% python3 -q
>>> import numpy as np
>>> import numpy.linalg as la
>>> np.set_printoptions(precision=3, suppress=True, linewidth=160, floatmode="fixed")
>>> def rnd(a):
...     return np.round(a, 3) + 0
... 
>>> Y = np.array([[1, 0, 0, 0, 0, -1],
...     [-2, 2, -2, 2, -2, -2],
...     [-2, 2, 1, -1, -1, -1],
...     [0, 2, 1, -1, -1, -2],
...     [-2, -2, 1, -1, 2, 0],
...     [1, 1, 0, 2, -1, 0]])
>>> W0 = np.tril(Y)
>>> W0
array([[ 1,  0,  0,  0,  0,  0],
       [-2,  2,  0,  0,  0,  0],
       [-2,  2,  1,  0,  0,  0],
       [ 0,  2,  1, -1,  0,  0],
       [-2, -2,  1, -1,  2,  0],
       [ 1,  1,  0,  2, -1,  0]])
>>> U, sig, Vt = la.svd(W0)
>>> V = Vt[:(sig > 1e-8).sum()]
>>> rng = np.random.default_rng(37103)
>>> vec = W0[1] + 5 * W0[4] + rng.integers(2) * np.eye(6)[2]
>>> print(vec)
[-12.000  -8.000   6.000  -5.000  10.000   0.000]
>>> print(rnd(np.diag(V.T @ V)))
[1.000 1.000 1.000 1.000 1.000 0.000]
>>> print(rnd(la.norm(vec - V.T @ V @ vec)))
0.0
>>> print(rnd(la.norm(W0, axis=1)))
[1.000 2.828 3.000 2.449 3.742 2.646]
>>> rnd(la.norm(W0[5] - W0[0]))
np.float64(2.449)
>>> rnd(la.norm(W0, axis=0))
array([3.742, 4.123, 1.732, 2.449, 2.236, 0.000])
>>> la.norm(W0, axis=1).argmax()
np.int64(4)
>>> W0[5] @ W0[0]
np.int64(1)
>>> print(rnd(la.norm(W0, "nuc")))
12.41
>>> Y = W0[0, 0] * W0[1:] - np.outer(W0[1:, 0], W0[0])
>>> Y
array([[ 0,  2,  0,  0,  0,  0],
       [ 0,  2,  1,  0,  0,  0],
       [ 0,  2,  1, -1,  0,  0],
       [ 0, -2,  1, -1,  2,  0],
       [ 0,  1,  0,  2, -1,  0]])
>>> W0[:, 0] / W0[0, 0]
array([ 1.000, -2.000, -2.000,  0.000, -2.000,  1.000])
>>> la.matrix_rank(Y), la.matrix_rank(W0)
(np.int64(4), np.int64(5))
